$ ipython --no-banner

In [1]: import numpy as np

In [2]: from numpy import linalg as LA

In [3]: np.set_printoptions(precision=2, suppress=True, linewidth=120)

In [4]: def tidy(a):
   ...:     return np.round(a, 2) + 0
   ...: 

In [5]: E = np.load("mat.npy")

In [6]: E
Out[6]: 
array([[-6, -9, -9],
       [-2, -3, -3],
       [-4, -6, -6]])

In [7]: M2 = E / np.sqrt((E ** 2).mean(axis=1, keepdims=True))

In [8]: tidy(LA.norm(M2, axis=1))
Out[8]: array([1.73, 1.73, 1.73])

In [9]: LA.matrix_rank(E - E.mean(axis=1, keepdims=True))
Out[9]: np.int64(1)

In [10]: tidy(M2[2])
Out[10]: array([-0.74, -1.11, -1.11])

In [11]: LA.matrix_rank(M2) == LA.matrix_rank(E)
Out[11]: np.True_

In [12]: tidy(E - E.mean(axis=1, keepdims=True))
Out[12]: 
array([[ 2.  , -1.  , -1.  ],
       [ 0.67, -0.33, -0.33],
       [ 1.33, -0.67, -0.67]])

In [13]: f = np.array([1, -1, 0])

In [14]: np.cross(E[2, :3], E[0, :3])
Out[14]: array([0, 0, 0])

In [15]: np.polyval(f, E[2])
Out[15]: array([20, 42, 42])

In [16]: np.correlate(E[2], E[0], "full")
Out[16]: array([ 36,  90, 132,  90,  36])

In [17]: np.allclose(E @ E.T, E.T @ E)
Out[17]: False

In [18]: (E - E.T) / 2
Out[18]: 
array([[ 0. , -3.5, -2.5],
       [ 3.5,  0. ,  1.5],
       [ 2.5, -1.5,  0. ]])

In [19]: tidy(np.abs(LA.eigvals(E)).max())
Out[19]: np.float64(15.0)

In [20]: LA.matrix_power(E, 2)
Out[20]: 
array([[ 90, 135, 135],
       [ 30,  45,  45],
       [ 60,  90,  90]])

In [21]: tidy(np.sort(np.abs(LA.eigvals(E))))
Out[21]: array([ 0.,  0., 15.])

In [22]: E.inv()
Traceback (most recent call last):
  Cell In[22], line 1
    E.inv()
AttributeError: 'numpy.ndarray' object has no attribute 'inv'


In [23]: np.allclose(E, E.T)
Out[23]: False

In [24]: cent = np.array([[2, 1, -1], [3, 3, -2]])

In [25]: data = np.repeat(cent, 21 // 2, axis=0)

In [26]: rng = np.random.default_rng(937)

In [27]: data = data + 0.1 * rng.normal(size=data.shape)

In [28]: tidy(data)
Out[28]: 
array([[ 2.05,  1.21, -1.19],
       [ 1.91,  0.92, -0.86],
       [ 2.12,  1.05, -1.04],
       [ 2.02,  1.15, -1.11],
       [ 1.87,  1.01, -1.05],
       [ 1.91,  1.08, -0.98],
       [ 2.01,  0.83, -0.9 ],
       [ 1.97,  0.95, -1.01],
       [ 2.05,  1.04, -0.96],
       [ 1.92,  1.07, -0.96],
       [ 3.  ,  3.01, -1.92],
       [ 2.93,  2.94, -2.08],
       [ 2.98,  2.96, -2.06],
       [ 2.95,  2.97, -2.09],
       [ 2.95,  3.03, -2.09],
       [ 2.85,  3.03, -1.97],
       [ 3.18,  3.09, -2.06],
       [ 2.74,  3.19, -1.96],
       [ 3.03,  3.25, -2.02],
       [ 2.96,  2.9 , -2.05]])

In [29]: Xs = data - data.mean(axis=0)

In [30]: V = LA.svd(Xs)[2][:1]

In [31]: M2 = Xs - Xs @ V.T @ V

In [32]: tidy(LA.norm(M2) / LA.norm(Xs))
Out[32]: np.float64(0.09)

In [33]: tidy((Xs @ V.T).std(axis=0))
Out[33]: array([1.23])

In [34]: tidy(np.cov(Xs @ V.T, rowvar=False))
Out[34]: np.float64(1.6)

In [35]: tidy(M2.std(axis=0))
Out[35]: array([0.08, 0.05, 0.06])
